% ipython --no-banner

In [1]: import numpy as np

In [2]: np.set_printoptions(precision=3, suppress=True, linewidth=160, floatmode="fixed")

In [3]: def rnd(a):
   ...:     return np.round(a, 3) + 0
   ...: 

In [4]: feats = np.load("m.npy")

In [5]: print(feats)
[[ 12  32  20   0]
 [ 27  72  45   0]
 [ -3  -8  -5   0]
 [ -9 -24 -15   0]]

In [6]: # looks like rank 1

In [7]: U, s, Vt = np.linalg.svd(feats)

In [8]: vecs = Vt[:(s > 1e-8).sum()]

In [9]: rng = np.random.default_rng(494040)

In [10]: vec = feats[2] + 2 * feats[0] + rng.integers(2) * np.eye(4)[2]

In [11]: vec
Out[11]: array([21.000, 56.000, 36.000,  0.000])

In [12]: rnd(np.diag(vecs.T @ vecs))
Out[12]: array([0.092, 0.653, 0.255, 0.000])

In [13]: np.allclose(vecs.T @ vecs @ vec, vec)
Out[13]: False

In [14]: np.linalg.matrix_rank(np.vstack([feats, vec]))
Out[14]: np.int64(2)

In [15]: rnd(vecs.T @ vecs)
Out[15]: 
array([[0.092, 0.245, 0.153, 0.000],
       [0.245, 0.653, 0.408, 0.000],
       [0.153, 0.408, 0.255, 0.000],
       [0.000, 0.000, 0.000, 0.000]])

In [16]: rank = np.linalg.matrix_rank(feats)

In [17]: print(rank)
1

In [18]: null = np.linalg.svd(feats)[2][rank:].T

In [19]: null.shape
Out[19]: (4, 3)

In [20]: print([int(np.linalg.matrix_rank(feats[:, :j + 1])) for j in range(4)])
[1, 1, 1, 1]

In [21]: print(np.allclose(feats @ null, 0))
True

In [22]: rnd(feats @ null)
Out[22]: 
array([[0.000, 0.000, 0.000],
       [0.000, 0.000, 0.000],
       [0.000, 0.000, 0.000],
       [0.000, 0.000, 0.000]])

In [23]: print([int(np.linalg.matrix_rank(feats[:i])) for i in range(1, len(feats) + 1)])
[1, 1, 1, 1]

In [24]: np.argsort(-np.linalg.norm(feats, axis=0).round(6), kind="stable")[:3]
Out[24]: array([1, 2, 0])

In [25]: rnd(np.linalg.norm(feats, 2) / np.linalg.norm(feats))
Out[25]: np.float64(1.0)

In [26]: r0 = np.array([2, -3]) + 0.5

In [27]: M = np.outer(r0, r0) / (r0 @ r0)

In [28]: print(M)
[[ 0.500 -0.500]
 [-0.500  0.500]]

In [29]: # equal to its transpose

In [30]: np.allclose(M[:-1].T @ np.linalg.lstsq(M[:-1].T, M[-1])[0], M[-1])
Out[30]: True

In [31]: rnd(M @ np.linalg.pinv(M) @ M)
Out[31]: 
array([[ 0.500, -0.500],
       [-0.500,  0.500]])

In [32]: mat = np.loadtxt("a.csv", delimiter=",")

In [33]: rnd(mat)
Out[33]: 
array([[-0.514, -0.191,  0.836],
       [ 0.857, -0.115,  0.502],
       [ 0.000,  0.975,  0.223]])

In [34]: # keeps lengths

In [35]: rnd(mat.T @ mat)
Out[35]: 
array([[1.000, 0.000, 0.000],
       [0.000, 1.000, 0.000],
       [0.000, 0.000, 1.000]])

In [36]: rnd(np.linalg.pinv(mat))
Out[36]: 
array([[-0.514,  0.857,  0.000],
       [-0.191, -0.115,  0.975],
       [ 0.836,  0.502,  0.223]])

In [37]: rnd(mat @ mat.T)
Out[37]: 
array([[1.000, 0.000, 0.000],
       [0.000, 1.000, 0.000],
       [0.000, 0.000, 1.000]])

In [38]: rnd(np.linalg.svd(mat, compute_uv=False))
Out[38]: array([1.000, 1.000, 1.000])

In [39]: vec = np.array([-1, -1, -1])

In [40]: target = mat @ vec

In [41]: rnd(target)
Out[41]: array([-0.130, -1.244, -1.198])

In [42]: rnd(np.linalg.solve(mat, mat[:, 0]))
Out[42]: array([1.000, 0.000, 0.000])

In [43]: rnd(np.linalg.solve(mat, 5 * target))
Out[43]: array([-5.000, -5.000, -5.000])

In [44]: rnd(np.linalg.solve(mat, target))
Out[44]: array([-1.000, -1.000, -1.000])

In [45]: rnd(np.linalg.solve(mat, target + mat[:, 2]))
Out[45]: array([-1.000, -1.000,  0.000])

In [46]: rnd(mat[1] @ mat[0])
Out[46]: np.float64(0.0)

In [47]: rnd(np.linalg.norm(mat, "nuc"))
Out[47]: np.float64(3.0)

In [48]: rnd(np.linalg.norm(mat, axis=0))
Out[48]: array([1.000, 1.000, 1.000])

In [49]: print(rnd(np.linalg.norm(mat) ** 2 / np.linalg.norm(mat, 2) ** 2))
3.0

In [50]: np.linalg.norm(mat, axis=1).argmax()
Out[50]: np.int64(0)

In [51]: X = np.loadtxt("out12.csv", delimiter=",")

In [52]: X
Out[52]: 
array([[ 1.000,  1.000, -1.000, -1.000,  1.000,  1.000, -1.000, -1.000],
       [ 1.000,  1.000,  1.000,  1.000, -1.000, -1.000, -1.000, -1.000],
       [ 1.000, -1.000,  1.000, -1.000, -1.000,  1.000, -1.000,  1.000]])

In [53]: print(X.reshape(2, -1))
[[ 1.000  1.000 -1.000 -1.000  1.000  1.000 -1.000 -1.000  1.000  1.000  1.000  1.000]
 [-1.000 -1.000 -1.000 -1.000  1.000 -1.000  1.000 -1.000 -1.000  1.000 -1.000  1.000]]

In [54]: X.reshape(-1, 2)
Out[54]: 
array([[ 1.000,  1.000],
       [-1.000, -1.000],
       [ 1.000,  1.000],
       [-1.000, -1.000],
       [ 1.000,  1.000],
       [ 1.000,  1.000],
       [-1.000, -1.000],
       [-1.000, -1.000],
       [ 1.000, -1.000],
       [ 1.000, -1.000],
       [-1.000,  1.000],
       [-1.000,  1.000]])

In [55]: X.ravel(order="F")
Out[55]: 
array([ 1.000,  1.000,  1.000,  1.000,  1.000, -1.000, -1.000,  1.000,  1.000, -1.000,  1.000, -1.000,  1.000, -1.000, -1.000,  1.000, -1.000,  1.000, -1.000,
       -1.000, -1.000, -1.000, -1.000,  1.000])

In [56]: blk = X.reshape(3, 2, -1)

In [57]: blk.sum(axis=1)
Out[57]: 
array([[ 2.000,  2.000, -2.000, -2.000],
       [ 0.000,  0.000,  0.000,  0.000],
       [ 0.000,  0.000,  0.000,  0.000]])

In [58]: blk.transpose(1, 0, 2)
Out[58]: 
array([[[ 1.000,  1.000, -1.000, -1.000],
        [ 1.000,  1.000,  1.000,  1.000],
        [ 1.000, -1.000,  1.000, -1.000]],

       [[ 1.000,  1.000, -1.000, -1.000],
        [-1.000, -1.000, -1.000, -1.000],
        [-1.000,  1.000, -1.000,  1.000]]])

In [59]: np.swapaxes(blk, 1, 2)[2]
Out[59]: 
array([[ 1.000, -1.000],
       [-1.000,  1.000],
       [ 1.000, -1.000],
       [-1.000,  1.000]])

In [60]: blk.shape
Out[60]: (3, 2, 4)

In [61]: blk = np.stack([X, -2 * X, X[::-1]])

In [62]: np.linalg.matrix_rank(blk.reshape(3, -1))
Out[62]: np.int64(2)

In [63]: np.einsum("bij,cij->bc", blk, blk)
Out[63]: 
array([[ 24.000, -48.000,   8.000],
       [-48.000,  96.000, -16.000],
       [  8.000, -16.000,  24.000]])

In [64]: rnd(np.linalg.norm(blk, axis=(1, 2)))
Out[64]: array([4.899, 9.798, 4.899])

In [65]: print(np.linalg.matrix_rank(blk))
[3 3 3]

In [66]: (blk @ X.T).shape
Out[66]: (3, 3, 3)

In [67]: print(blk.shape)
(3, 3, 8)
